% ipython --no-banner

In [1]: import numpy as np

In [2]: np.set_printoptions(suppress=True, linewidth=100)

In [3]: rd = lambda a: np.round(a, 2) + 0

In [4]: A = np.loadtxt("w.csv", delimiter=",")

In [5]: A
Out[5]: 
array([[ 1., -2.,  3.,  3., -1.,  0., -1.,  0.,  3.,  3.,  1.,  2., -2., -1.,  2.],
       [ 0.,  0.,  1.,  0.,  1.,  2.,  3.,  3.,  2., -1., -1., -2., -3.,  2., -3.],
       [ 0.,  0.,  2., -1.,  0., -2.,  2.,  2.,  3., -2.,  3.,  0., -1., -2., -2.],
       [ 0.,  0.,  0.,  2., -2., -3.,  0.,  3.,  3.,  3.,  1., -2.,  0.,  2.,  3.],
       [ 0.,  0.,  0.,  0., -3.,  3.,  2.,  3., -3.,  0., -3.,  2., -3., -2., -3.],
       [ 0.,  0.,  0.,  0.,  0.,  0.,  2., -2., -3., -1., -2.,  2., -2., -1.,  2.],
       [ 0.,  0.,  0.,  0.,  0.,  0.,  0.,  1., -2., -2., -3., -3.,  0., -2., -2.],
       [ 0.,  0.,  0.,  0.,  0.,  0.,  0., -3.,  1.,  2., -1., -3.,  1.,  0., -1.],
       [ 0.,  0.,  0.,  0.,  0.,  0.,  0.,  0., -2.,  1.,  0., -3.,  2.,  3., -3.],
       [ 0.,  0.,  0.,  0.,  0.,  0.,  0.,  0.,  0., -1.,  3.,  2.,  3., -2., -3.],
       [ 0.,  0.,  0.,  0.,  0.,  0.,  0.,  0.,  0.,  0., -3., -1.,  1.,  0., -2.],
       [ 0.,  0.,  0.,  0.,  0.,  0.,  0.,  0.,  0.,  0.,  0., -3.,  3.,  0., -1.],
       [ 0.,  0.,  0.,  0.,  0.,  0.,  0.,  0.,  0.,  0.,  0.,  0., -1.,  2., -2.],
       [ 0.,  0.,  0.,  0.,  0.,  0.,  0.,  0.,  0.,  0.,  0.,  0.,  0.,  0.,  2.],
       [ 0.,  0.,  0.,  0.,  0.,  0.,  0.,  0.,  0.,  0.,  0.,  0.,  0.,  0.,  3.]])

In [6]: rd(np.trace(np.linalg.pinv(A) @ A))
Out[6]: np.float64(14.0)

In [7]: np.linalg.lstsq(A[:-1].T, A[-1])[2]
Out[7]: np.int32(14)

In [8]: np.allclose(A[:-1].T @ np.linalg.lstsq(A[:-1].T, A[-1])[0], A[-1])
Out[8]: True

In [9]: r = np.linalg.matrix_rank(A)

In [10]: r
Out[10]: np.int64(14)

In [11]: null = np.linalg.svd(A)[2][r:].T

In [12]: [int(np.linalg.matrix_rank(A[:i])) for i in range(1, len(A) + 1)]
Out[12]: [1, 2, 3, 4, 5, 6, 7, 8, 9, 10, 11, 12, 13, 14, 14]

In [13]: rd(A @ null)
Out[13]: 
array([[0.],
       [0.],
       [0.],
       [0.],
       [0.],
       [0.],
       [0.],
       [0.],
       [0.],
       [0.],
       [0.],
       [0.],
       [0.],
       [0.],
       [0.]])

In [14]: [int(np.linalg.matrix_rank(np.delete(A, i, axis=0))) for i in range(15)]
Out[14]: [13, 13, 13, 13, 13, 13, 13, 13, 13, 13, 13, 13, 13, 14, 14]

In [15]: [int(np.linalg.matrix_rank(A[:, :j + 1])) for j in range(15)]
Out[15]: [1, 1, 2, 3, 4, 5, 6, 7, 8, 9, 10, 11, 12, 13, 14]

In [16]: np.linalg.matrix_rank(A.T @ A), np.linalg.matrix_rank(A @ A.T)
Out[16]: (np.int64(14), np.int64(14))

In [17]: rd(np.abs(np.linalg.eigvals(A)).max())
Out[17]: np.float64(3.0)

In [18]: np.allclose(A, A.T)
Out[18]: False

In [19]: rd(np.linalg.det(A))
Out[19]: np.float64(0.0)

In [20]: np.allclose(A @ A.T, A.T @ A)
Out[20]: False

In [21]: E = np.loadtxt("arr.csv", delimiter=",")

In [22]: rd(E)
Out[22]: 
array([[-0.2 ,  0.14,  0.35, -0.35, -0.61,  0.01,  0.47, -0.24,  0.2 , -0.08],
       [ 0.09, -0.22,  0.17,  0.13,  0.13,  0.11,  0.22, -0.39, -0.65, -0.5 ],
       [-0.27, -0.69,  0.05, -0.3 , -0.24, -0.2 , -0.24,  0.4 , -0.14, -0.15],
       [-0.61,  0.28,  0.09, -0.43,  0.52,  0.14,  0.08,  0.12, -0.18,  0.03],
       [ 0.43, -0.1 , -0.13, -0.53,  0.38, -0.35,  0.17, -0.11,  0.33, -0.3 ],
       [-0.23, -0.54, -0.27,  0.14,  0.19,  0.08,  0.46, -0.3 ,  0.16,  0.43],
       [-0.07,  0.  ,  0.5 ,  0.09,  0.13, -0.66, -0.22, -0.31, -0.1 ,  0.36],
       [-0.18, -0.2 ,  0.39,  0.16,  0.2 ,  0.35, -0.36, -0.25,  0.55, -0.31],
       [-0.23,  0.1 , -0.54, -0.22, -0.22, -0.06, -0.45, -0.58, -0.07, -0.06],
       [ 0.41, -0.15,  0.23, -0.45, -0.01,  0.49, -0.22, -0.13, -0.19,  0.46]])

In [23]: W1 = np.array([[3, 2, 1],
    ...:     [-1, 1, -1],
    ...:     [-1, 2, 1],
    ...:     [-3, -3, 0],
    ...:     [2, -2, -2],
    ...:     [-2, 0, -1],
    ...:     [-1, 0, -3],
    ...:     [-2, -3, -3],
    ...:     [-1, -1, -3],
    ...:     [0, 2, 1]])

In [24]: coef = np.array([3, -3, 1])

In [25]: H = np.maximum(E @ W1 + coef, 0)

In [26]: np.linalg.matrix_rank(H)
Out[26]: np.int64(3)

In [27]: (H > 0).astype(int)
Out[27]: 
array([[1, 1, 1],
       [1, 0, 1],
       [1, 0, 1],
       [1, 0, 0],
       [1, 0, 0],
       [1, 0, 1],
       [1, 0, 1],
       [1, 0, 1],
       [1, 0, 1],
       [1, 1, 1]])

In [28]: W2 = np.array([[0, -5, 5], [2, 3, 2], [3, 0, 1]])

In [29]: W1 @ W2
Out[29]: 
array([[  7,  -9,  20],
       [ -1,   8,  -4],
       [  7,  11,   0],
       [ -6,   6, -21],
       [-10, -16,   4],
       [ -3,  10, -11],
       [ -9,   5,  -8],
       [-15,   1, -19],
       [-11,   2, -10],
       [  7,   6,   5]])

In [30]: M = np.load("block4.npy")

In [31]: M
Out[31]: 
array([[ 2,  3,  2,  3,  2,  3],
       [ 2, -3,  2, -3,  2, -3],
       [ 2,  3,  2,  3,  2,  3],
       [ 2,  3,  2,  3,  2,  3],
       [ 2, -3,  2, -3,  2, -3],
       [ 2,  3,  2,  3,  2,  3]])

In [32]: Uu, sig, VT = np.linalg.svd(M)

In [33]: rd(sig)
Out[33]: array([13.21,  7.71,  0.  ,  0.  ,  0.  ,  0.  ])

In [34]: M2 = Uu[:, :2] @ np.diag(sig[:2]) @ VT[:2]

In [35]: rd(np.linalg.norm(M - M2) / np.linalg.norm(M))
Out[35]: np.float64(0.0)

In [36]: np.linalg.matrix_rank(M2)
Out[36]: np.int64(2)

In [37]: rd(np.linalg.norm(M - M2, 2)), rd(sig[2])
Out[37]: (np.float64(0.0), np.float64(0.0))

In [38]: W1 = np.array([[-3, -1, 1, 1, 2],
    ...:     [-1, 0, 3, 0, 1],
    ...:     [-2, 3, 2, 1, 2],
    ...:     [2, 3, -1, 2, 1],
    ...:     [3, 3, 3, 3, 2],
    ...:     [-3, 2, -2, -2, 1]])

In [39]: coef = np.array([1, 2, -1, 1, 2])

In [40]: H = np.maximum(M @ W1 + coef, 0)

In [41]: rd((H > 0).mean(axis=0))
Out[41]: array([0.33, 0.67, 1.  , 1.  , 1.  ])

In [42]: np.linalg.matrix_rank(H)
Out[42]: np.int64(2)

In [43]: H
Out[43]: 
array([[ 0, 27, 11, 11, 23],
       [ 3,  0, 11, 11,  5],
       [ 0, 27, 11, 11, 23],
       [ 0, 27, 11, 11, 23],
       [ 3,  0, 11, 11,  5],
       [ 0, 27, 11, 11, 23]])

In [44]: (H > 0).astype(int)
Out[44]: 
array([[0, 1, 1, 1, 1],
       [1, 0, 1, 1, 1],
       [0, 1, 1, 1, 1],
       [0, 1, 1, 1, 1],
       [1, 0, 1, 1, 1],
       [0, 1, 1, 1, 1]])

In [45]: W2 = np.array([[1, 1], [-3, -3], [-2, 1], [2, 0], [3, -3]])

In [46]: (H @ W2).round(6).argmax(axis=1)
Out[46]: array([0, 0, 0, 0, 0, 0])

In [47]: r = np.linalg.matrix_rank(M)

In [48]: r
Out[48]: np.int64(2)

In [49]: null = np.linalg.svd(M)[2][r:].T

In [50]: rd(null @ null.T)
Out[50]: 
array([[ 0.67,  0.  , -0.33,  0.  , -0.33,  0.  ],
       [ 0.  ,  0.67,  0.  , -0.33,  0.  , -0.33],
       [-0.33,  0.  ,  0.67,  0.  , -0.33,  0.  ],
       [ 0.  , -0.33,  0.  ,  0.67,  0.  , -0.33],
       [-0.33,  0.  , -0.33,  0.  ,  0.67,  0.  ],
       [ 0.  , -0.33,  0.  , -0.33,  0.  ,  0.67]])

In [51]: Uu, sig, VT = np.linalg.svd(M)

In [52]: evecs = VT[:(sig > 1e-8).sum()]

In [53]: rng = np.random.default_rng(83)

In [54]: x = M[2] + 4 * M[5] + rng.integers(2) * np.eye(6)[5]

In [55]: x
Out[55]: array([10., 15., 10., 15., 10., 16.])

In [56]: np.linalg.matrix_rank(np.vstack([M, x]))
Out[56]: np.int64(3)

In [57]: rd(np.diag(evecs.T @ evecs))
Out[57]: array([0.33, 0.33, 0.33, 0.33, 0.33, 0.33])

In [58]: feats = np.load("mat.npy")

In [59]: feats
Out[59]: 
array([[-0.15,  0.39, -0.1 ],
       [-0.42,  0.92, -0.76],
       [-0.34,  0.78, -0.38],
       [ 0.1 , -0.24,  0.  ],
       [ 0.42, -0.81,  0.1 ],
       [ 0.38, -0.77,  0.1 ],
       [ 0.64, -0.98,  0.72],
       [ 0.38, -0.85,  0.54],
       [ 0.9 , -1.  ,  0.8 ],
       [ 0.1 , -0.45,  0.46],
       [ 0.92, -1.  ,  0.91],
       [ 0.38, -0.86,  0.6 ],
       [ 0.64, -0.96,  0.29],
       [-0.34,  0.6 ,  0.29],
       [ 0.64, -0.99,  0.86]])

In [60]: f = np.array([-5, 1])

In [61]: rd(np.correlate(feats[13], feats[5], "full"))
Out[61]: array([-0.03,  0.32, -0.56,  0.  ,  0.11])

In [62]: rd(np.convolve(feats[13], f))
Out[62]: array([ 1.7 , -3.34, -0.85,  0.29])
